In [1]: import numpy as np

In [2]: np.set_printoptions(precision=2, suppress=True, linewidth=160, sign=" ")

In [3]: W0 = np.array([[7, 7, 0, 0, 0, 0],
   ...:     [9, 4, 0, 0, 0, 0],
   ...:     [8, 4, 0, 0, 0, 0],
   ...:     [0, 0, 7, 7, 0, 0],
   ...:     [0, 0, 9, 4, 0, 0],
   ...:     [0, 0, 8, 4, 0, 0],
   ...:     [0, 0, 0, 0, 7, 7],
   ...:     [0, 0, 0, 0, 9, 4],
   ...:     [0, 0, 0, 0, 8, 4]])

In [4]: W0
Out[4]: 
array([[ 7,  7,  0,  0,  0,  0],
       [ 9,  4,  0,  0,  0,  0],
       [ 8,  4,  0,  0,  0,  0],
       [ 0,  0,  7,  7,  0,  0],
       [ 0,  0,  9,  4,  0,  0],
       [ 0,  0,  8,  4,  0,  0],
       [ 0,  0,  0,  0,  7,  7],
       [ 0,  0,  0,  0,  9,  4],
       [ 0,  0,  0,  0,  8,  4]])

In [5]: rng = np.random.default_rng(89261)

In [6]: labels = rng.permutation(6)

In [7]: other = W0[:, labels] * rng.choice([-1, 1], 6)

In [8]: other
Out[8]: 
array([[ 0, -7,  0,  0, -7,  0],
       [ 0, -9,  0,  0, -4,  0],
       [ 0, -8,  0,  0, -4,  0],
       [ 0,  0,  7, -7,  0,  0],
       [ 0,  0,  9, -4,  0,  0],
       [ 0,  0,  8, -4,  0,  0],
       [ 7,  0,  0,  0,  0, -7],
       [ 4,  0,  0,  0,  0, -9],
       [ 4,  0,  0,  0,  0, -8]])

In [9]: U, _, Vh = np.linalg.svd(W0.T @ other)

In [10]: np.round(np.linalg.lstsq(W0, other)[0], 2) + 0
Out[10]: 
array([[ 0., -1.,  0.,  0.,  0.,  0.],
       [ 0.,  0.,  0.,  0., -1.,  0.],
       [ 0.,  0.,  1.,  0.,  0.,  0.],
       [ 0.,  0.,  0., -1.,  0.,  0.],
       [ 0.,  0.,  0.,  0.,  0., -1.],
       [ 1.,  0.,  0.,  0.,  0.,  0.]])

In [11]: proj = W0 @ np.linalg.solve(W0.T @ W0, W0.T)

In [12]: np.diag(proj)
Out[12]: array([ 0.99,  0.61,  0.4 ,  0.99,  0.61,  0.4 ,  0.99,  0.61,  0.4 ])

In [13]: np.round(np.trace(proj), 2)
Out[13]: np.float64(6.0)

In [14]: proj @ W0[:, 3]
Out[14]: array([ 0.,  0.,  0.,  7.,  4.,  4.,  0.,  0.,  0.])

In [15]: np.allclose(proj @ proj, proj)
Out[15]: True

In [16]: feats = np.load("mat.npy")

In [17]: feats
Out[17]: 
array([[ 0.,  2.,  3.,  1.,  3.,  1.,  3.,  0.,  0.,  0.,  0.,  0.,  0.,  0.,  0.],
       [ 3.,  2.,  1.,  0.,  2.,  1.,  1.,  0.,  0.,  0.,  0.,  0.,  0.,  0.,  0.],
       [ 0.,  0.,  0.,  0.,  1.,  3.,  2.,  0.,  0.,  0.,  0.,  0.,  0.,  0.,  0.],
       [ 0.,  3.,  1.,  2.,  1.,  1.,  2.,  0.,  0.,  0.,  0.,  0.,  0.,  0.,  0.],
       [ 3.,  1.,  1.,  2.,  0.,  3.,  3.,  0.,  0.,  0.,  0.,  0.,  0.,  0.,  0.],
       [ 3.,  3.,  0.,  0.,  3.,  0.,  2.,  0.,  0.,  0.,  0.,  0.,  0.,  0.,  0.],
       [ 1.,  3.,  1.,  0.,  1.,  0.,  2.,  0.,  0.,  0.,  0.,  0.,  0.,  0.,  0.],
       [ 0.,  0.,  0.,  0.,  0.,  0.,  0.,  0.,  5.,  3.,  1.,  9.,  7.,  7.,  9.],
       [ 0.,  0.,  0.,  0.,  0.,  0.,  0.,  8.,  6.,  3.,  6.,  8.,  2.,  4.,  4.],
       [ 0.,  0.,  0.,  0.,  0.,  0.,  0.,  5.,  9.,  7.,  0.,  3.,  7.,  4.,  4.],
       [ 0.,  0.,  0.,  0.,  0.,  0.,  0.,  0.,  1.,  0.,  8.,  2.,  3.,  6.,  2.],
       [ 0.,  0.,  0.,  0.,  0.,  0.,  0.,  9.,  8.,  2.,  9.,  1.,  2.,  2.,  5.],
       [ 0.,  0.,  0.,  0.,  0.,  0.,  0.,  6.,  5.,  9.,  2.,  8.,  1.,  4.,  8.],
       [ 0.,  0.,  0.,  0.,  0.,  0.,  0.,  6.,  3.,  7.,  5.,  7.,  5.,  6.,  0.],
       [ 0.,  0.,  0.,  0.,  0.,  0.,  0.,  4.,  4.,  6.,  0.,  0.,  4.,  2.,  0.]])

In [18]: other = feats / np.linalg.norm(feats, axis=1, keepdims=True)

In [19]: C2 = other @ other.T

In [20]: (C2 - 2 * np.eye(15)).round(6).argmax(axis=1)
Out[20]: array([  3,   5,   4,   6,   1,   1,   5,  12,  13,  14,  13,   8,   8,   8,   9])

In [21]: np.linalg.norm(other, axis=1)
Out[21]: array([ 1.,  1.,  1.,  1.,  1.,  1.,  1.,  1.,  1.,  1.,  1.,  1.,  1.,  1.,  1.])

In [22]: feats.inv()
Traceback (most recent call last):
  Cell In[22], line 1
    feats.inv()
AttributeError: 'numpy.ndarray' object has no attribute 'inv'


In [23]: np.allclose(feats, feats.T)
Out[23]: False

In [24]: np.sort(np.abs(np.linalg.eigvals(feats)))
Out[24]: array([  1.4 ,   1.72,   1.72,   1.76,   1.76,   2.61,   2.61,   2.83,   2.83,   3.46,   6.9 ,   8.33,   8.33,  10.22,  35.83])

In [25]: W1 = np.array([[1, 2],
    ...:     [-1, -3],
    ...:     [3, 3],
    ...:     [2, -2],
    ...:     [0, -2],
    ...:     [-1, 1],
    ...:     [3, 0],
    ...:     [-3, 2],
    ...:     [-2, -2],
    ...:     [-2, 2],
    ...:     [1, -3],
    ...:     [3, 3],
    ...:     [-3, -2],
    ...:     [2, 1],
    ...:     [0, 3]])

In [26]: c = np.array([3, 2])

In [27]: H = np.maximum(feats @ W1 + c, 0)

In [28]: np.linalg.matrix_rank(H)
Out[28]: np.int64(2)

In [29]: (H > 0).astype(int)
Out[29]: 
array([[ 1,  0],
       [ 1,  1],
       [ 1,  1],
       [ 1,  0],
       [ 1,  1],
       [ 1,  0],
       [ 1,  0],
       [ 1,  1],
       [ 0,  1],
       [ 0,  1],
       [ 1,  0],
       [ 0,  0],
       [ 0,  1],
       [ 0,  1],
       [ 0,  1]])

In [30]: (H > 0).mean(axis=0)
Out[30]: array([ 0.6,  0.6])

In [31]: Z = np.array([[1, 2, 0], [0, 1, 2]])

In [32]: H @ Z
Out[32]: 
array([[  20.,   40.,    0.],
       [   9.,   20.,    4.],
       [   6.,   15.,    6.],
       [  12.,   24.,    0.],
       [  18.,   43.,   14.],
       [   9.,   18.,    0.],
       [  10.,   20.,    0.],
       [   8.,   58.,   84.],
       [   0.,   30.,   60.],
       [   0.,   19.,   38.],
       [  18.,   36.,    0.],
       [   0.,    0.,    0.],
       [   0.,   66.,  132.],
       [   0.,   24.,   48.],
       [   0.,    8.,   16.]])
